$ python3 -q
>>> import numpy as np
>>> np.set_printoptions(precision=3, suppress=True, linewidth=160, sign=" ")
>>> rd = lambda a: np.round(a, 3) + 0
>>> m1 = np.loadtxt("test13.csv", delimiter=",")
>>> rd(m1)
array([[-1.087, -0.994, -1.468, -1.062, -0.533,  1.506, -0.998],
       [ 1.457,  0.177, -1.035,  0.038,  2.099, -1.093,  0.414],
       [-1.415, -0.109,  1.169,  0.039, -2.114,  1.012, -0.352],
       [ 1.369,  0.886,  0.897,  0.898,  1.11 , -1.603,  0.964],
       [-1.392, -0.87 , -0.832, -0.876, -1.165,  1.605, -0.955],
       [ 0.904,  1.016,  1.714,  1.111,  0.215, -1.404,  0.982],
       [ 1.261,  0.942,  1.155,  0.98 ,  0.87 , -1.578,  0.989],
       [-1.532, -0.698, -0.241, -0.653, -1.594,  1.559, -0.844],
       [ 0.6  ,  1.006,  2.   ,  1.135, -0.256, -1.197,  0.917],
       [-0.408,  0.7  ,  2.24 ,  0.89 , -1.488, -0.294,  0.484],
       [ 1.245, -0.104, -1.549, -0.274,  2.1  , -0.73 ,  0.149],
       [-0.732,  0.52 ,  2.103,  0.712, -1.785,  0.062,  0.279],
       [ 1.184, -0.167, -1.649, -0.342,  2.078, -0.64 ,  0.087],
       [-1.543, -0.668, -0.153, -0.617, -1.646,  1.543, -0.823],
       [-0.338, -0.963, -2.157, -1.115,  0.619,  0.991, -0.834],
       [ 1.244, -0.105, -1.55 , -0.275,  2.1  , -0.729,  0.148],
       [ 0.421, -0.694, -2.237, -0.883,  1.501,  0.28 , -0.476],
       [-1.563, -0.492,  0.326, -0.403, -1.89 ,  1.415, -0.685],
       [ 1.461,  0.184, -1.022,  0.045,  2.097, -1.101,  0.42 ],
       [-0.963,  0.358,  1.92 ,  0.545, -1.958,  0.343,  0.107],
       [-0.858,  0.436,  2.013,  0.626, -1.884,  0.212,  0.188],
       [-0.446,  0.682,  2.23 ,  0.871, -1.525, -0.254,  0.462],
       [ 1.565,  0.533, -0.22 ,  0.452,  1.843, -1.449,  0.719],
       [ 0.178, -0.803, -2.27 , -0.985,  1.246,  0.526, -0.609],
       [ 1.088,  0.994,  1.467,  1.062,  0.534, -1.506,  0.998],
       [ 1.564,  0.556, -0.16 ,  0.48 ,  1.815, -1.467,  0.737],
       [-1.132, -0.984, -1.396, -1.045, -0.616,  1.527, -0.999],
       [-1.028,  0.306,  1.852,  0.491, -1.999,  0.426,  0.053],
       [-0.26 ,  0.768,  2.265,  0.953, -1.335, -0.445,  0.566],
       [ 0.725, -0.524, -2.107, -0.716,  1.779, -0.054, -0.284],
       [ 0.581,  1.004,  2.014,  1.135, -0.283, -1.183,  0.912],
       [-1.565, -0.514,  0.269, -0.429, -1.866,  1.434, -0.703],
       [-1.565, -0.522,  0.248, -0.439, -1.856,  1.44 , -0.71 ],
       [-0.271,  0.764,  2.264,  0.949, -1.346, -0.434,  0.561],
       [ 1.541,  0.371, -0.618,  0.26 ,  2.   , -1.303,  0.584],
       [ 1.446,  0.823,  0.655,  0.814,  1.307, -1.603,  0.928],
       [-1.499, -0.259,  0.865, -0.131, -2.067,  1.187, -0.487],
       [ 1.442,  0.827,  0.668,  0.819,  1.297, -1.604,  0.931],
       [ 1.47 ,  0.2  , -0.988,  0.064,  2.092, -1.12 ,  0.435],
       [ 0.62 ,  1.008,  1.985,  1.135, -0.226, -1.212,  0.922],
       [ 0.733, -0.519, -2.102, -0.711,  1.785, -0.063, -0.279],
       [ 1.461,  0.807,  0.599,  0.793,  1.349, -1.6  ,  0.919]])
>>> cen = m1 - m1.mean(axis=0)
>>> left, s, Vh = np.linalg.svd(cen, full_matrices=False)
>>> np.searchsorted(np.cumsum(s ** 2) / (s ** 2).sum(), 0.9) + 1
np.int64(2)
>>> (np.sign(left[:, 0]) == np.sign(left[0, 0])).astype(int)
array([ 1,  0,  1,  0,  1,  0,  0,  1,  0,  1,  0,  1,  0,  1,  0,  0,  0,  1,  0,  1,  1,  1,  0,  0,  0,  0,  1,  1,  1,  0,  0,  1,  1,  1,  0,  0,  1,  0,
        0,  0,  0,  0])
>>> rd(Vh[0] * np.sign(Vh[0, np.abs(Vh[0]).argmax()]))
array([ 0.496,  0.078, -0.305,  0.034,  0.693, -0.387,  0.155])
>>> rd(s ** 2 / (s ** 2).sum())
array([ 0.569,  0.431,  0.   ,  0.   ,  0.   ,  0.   ,  0.   ])
>>> rd((s ** 2).sum() ** 2 / (s ** 4).sum())
np.float64(1.963)
>>> rd(s)
array([ 14.524,  12.638,   0.   ,   0.   ,   0.   ,   0.   ,   0.   ])
